$ python3 -q
>>> import numpy as np
>>> from numpy import linalg as LA
>>> np.set_printoptions(precision=3, suppress=True, linewidth=160, legacy="1.25")
>>> rnd = lambda a: np.round(a, 3) + 0
>>> q, _ = LA.qr(np.array([[0.3, -0.9, -0.4, -0.8],
...     [0.6, -0.1, -1.7, 0.4],
...     [-0.8, -0.8, -0.5, -0.9],
...     [1.9, -0.3, -0.1, -0.5],
...     [-0.2, 2.5, -0.6, -1.5]]))
>>> W0 = q @ q.T
>>> print(rnd(W0))
[[ 0.437  0.007  0.421  0.26  -0.037]
 [ 0.007  1.    -0.005 -0.003  0.   ]
 [ 0.421 -0.005  0.686 -0.194  0.027]
 [ 0.26  -0.003 -0.194  0.88   0.017]
 [-0.037  0.     0.027  0.017  0.998]]
>>> # null space of dimension 1
>>> rank = LA.matrix_rank(W0)
>>> print(rank)
4
>>> N = LA.svd(W0)[2][rank:].T
>>> print([int(LA.matrix_rank(np.delete(W0, i, axis=0))) for i in range(5)])
[4, 4, 4, 4, 4]
>>> print(LA.matrix_rank(W0.T @ W0), LA.matrix_rank(W0 @ W0.T))
4 4
>>> print(np.allclose(W0 @ N, 0))
True
>>> print([int(LA.matrix_rank(W0[:, :j + 1])) for j in range(5)])
[1, 2, 3, 4, 4]
>>> u = np.array([2, 3, -2, 3])
>>> g = np.array([-1, 3, 1, -2, 2])
>>> M = np.outer(u, g)
>>> print(M)
[[-2  6  2 -4  4]
 [-3  9  3 -6  6]
 [ 2 -6 -2  4 -4]
 [-3  9  3 -6  6]]
>>> # rank 1
>>> print(np.unique(M.round(6), axis=0).shape)
(3, 5)
>>> print(np.abs(np.diag(LA.qr(M)[1])) > 1e-9)
[ True False False False]
>>> print(rnd(np.trace(LA.pinv(M) @ M)))
1.0
>>> U, sigma, vt = LA.svd(M)
>>> print(rnd(sigma))
[22.226  0.     0.     0.   ]
>>> A2 = U[:, :1] @ np.diag(sigma[:1]) @ vt[:1]
>>> print(rnd(LA.norm(M - A2) / LA.norm(M)))
0.0
>>> print(rnd(np.abs(M - A2).max()))
0.0
>>> T = np.stack([M, -1 * M, M[::-1]])
>>> print(LA.matrix_rank(T.reshape(3, -1)))
2
>>> print(T.sum(axis=0))
[[-3  9  3 -6  6]
 [ 2 -6 -2  4 -4]
 [-3  9  3 -6  6]
 [-2  6  2 -4  4]]
>>> U, sigma, vt = LA.svd(M)
>>> V = vt[:(sigma > 1e-8).sum()]
>>> rng = np.random.default_rng(988)
>>> x0 = M[0] + -2 * M[1] + rng.integers(2) * np.eye(5)[3]
>>> print(x0)
[  4. -12.  -4.   8.  -8.]
>>> print(np.allclose(V.T @ V @ x0, x0))
True
>>> print(rnd(np.diag(V.T @ V)))
[0.053 0.474 0.053 0.211 0.211]
>>> u = np.array([-1, 3, -1])
>>> m1 = u[np.abs(np.subtract.outer(np.arange(3), np.arange(3)))]
>>> print(m1)
[[-1  3 -1]
 [ 3 -1  3]
 [-1  3 -1]]
>>> # rank 2
>>> rank = LA.matrix_rank(m1)
>>> print(rank)
2
>>> N = LA.svd(m1)[2][rank:].T
>>> print([int(LA.matrix_rank(m1[:, :j + 1])) for j in range(3)])
[1, 2, 2]
>>> print(rnd(N[:, 0] / N[np.abs(N[:, 0]).round(6).argmax(), 0]))
[ 1.  0. -1.]
>>> print(N.shape)
(3, 1)
>>> print(rnd(m1 @ N))
[[0.]
 [0.]
 [0.]]
>>> print(LA.matrix_rank(m1.T @ m1), LA.matrix_rank(m1 @ m1.T))
2 2
>>> print(np.allclose(m1 @ N, 0))
True
>>> print([int(LA.matrix_rank(np.delete(m1, i, axis=0))) for i in range(3)])
[2, 1, 2]
